$ python -q
>>> import numpy as np
>>> np.set_printoptions(precision=1, suppress=True, linewidth=200, floatmode="fixed")
>>> J = np.loadtxt("a.csv", delimiter=",")
>>> print(J)
[[ 1.0  0.0  0.0  0.0  0.0  0.0  0.0  0.0]
 [ 2.0  1.0  0.0  0.0  0.0  0.0  0.0  0.0]
 [ 0.0 -1.0  1.0  0.0  0.0  0.0  0.0  0.0]
 [ 2.0 -1.0  2.0  1.0  0.0  0.0  0.0  0.0]
 [ 2.0 -2.0  2.0  2.0  1.0  0.0  0.0  0.0]
 [-2.0  2.0 -1.0  1.0  2.0  1.0  0.0  0.0]
 [ 0.0  1.0 -1.0  0.0  1.0 -1.0  1.0  0.0]
 [ 1.0  2.0  1.0 -1.0 -1.0 -1.0  2.0  1.0]]
>>> out = np.linalg.inv(J)
>>> print(np.round(np.linalg.inv(out), 1) + 0)
[[ 1.0  0.0  0.0  0.0  0.0  0.0  0.0  0.0]
 [ 2.0  1.0  0.0  0.0  0.0  0.0  0.0  0.0]
 [ 0.0 -1.0  1.0  0.0  0.0  0.0  0.0  0.0]
 [ 2.0 -1.0  2.0  1.0  0.0  0.0  0.0  0.0]
 [ 2.0 -2.0  2.0  2.0  1.0  0.0  0.0  0.0]
 [-2.0  2.0 -1.0  1.0  2.0  1.0  0.0  0.0]
 [ 0.0  1.0 -1.0  0.0  1.0 -1.0  1.0  0.0]
 [ 1.0  2.0  1.0 -1.0 -1.0 -1.0  2.0  1.0]]
>>> print(round(np.linalg.cond(J), 1))
130.6
>>> print(out.round(1) + 0)
[[ 1.0  0.0  0.0  0.0  0.0  0.0  0.0  0.0]
 [-2.0  1.0  0.0  0.0  0.0  0.0  0.0  0.0]
 [-2.0  1.0  1.0  0.0  0.0  0.0  0.0  0.0]
 [ 0.0 -1.0 -2.0  1.0  0.0  0.0  0.0  0.0]
 [-2.0  2.0  2.0 -2.0  1.0  0.0  0.0  0.0]
 [ 8.0 -4.0 -1.0  3.0 -2.0  1.0  0.0  0.0]
 [10.0 -6.0 -2.0  5.0 -3.0  1.0  1.0  0.0]
 [-9.0  6.0  2.0 -8.0  5.0 -1.0 -2.0  1.0]]
>>> print(np.round(np.linalg.det(J) * out, 1) + 0)
[[ 1.0  0.0  0.0  0.0  0.0  0.0  0.0  0.0]
 [-2.0  1.0  0.0  0.0  0.0  0.0  0.0  0.0]
 [-2.0  1.0  1.0  0.0  0.0  0.0  0.0  0.0]
 [ 0.0 -1.0 -2.0  1.0  0.0  0.0  0.0  0.0]
 [-2.0  2.0  2.0 -2.0  1.0  0.0  0.0  0.0]
 [ 8.0 -4.0 -1.0  3.0 -2.0  1.0  0.0  0.0]
 [10.0 -6.0 -2.0  5.0 -3.0  1.0  1.0  0.0]
 [-9.0  6.0  2.0 -8.0  5.0 -1.0 -2.0  1.0]]
>>> print(np.round(J @ out, 1) + 0)
[[1.0 0.0 0.0 0.0 0.0 0.0 0.0 0.0]
 [0.0 1.0 0.0 0.0 0.0 0.0 0.0 0.0]
 [0.0 0.0 1.0 0.0 0.0 0.0 0.0 0.0]
 [0.0 0.0 0.0 1.0 0.0 0.0 0.0 0.0]
 [0.0 0.0 0.0 0.0 1.0 0.0 0.0 0.0]
 [0.0 0.0 0.0 0.0 0.0 1.0 0.0 0.0]
 [0.0 0.0 0.0 0.0 0.0 0.0 1.0 0.0]
 [0.0 0.0 0.0 0.0 0.0 0.0 0.0 1.0]]
>>> print(round(float(np.linalg.slogdet(J)[0]), 1))
1.0
>>> print((np.abs(out) > 1e-9).astype(int))
[[1 0 0 0 0 0 0 0]
 [1 1 0 0 0 0 0 0]
 [1 1 1 0 0 0 0 0]
 [0 1 1 1 0 0 0 0]
 [1 1 1 1 1 0 0 0]
 [1 1 1 1 1 1 0 0]
 [1 1 1 1 1 1 1 0]
 [1 1 1 1 1 1 1 1]]
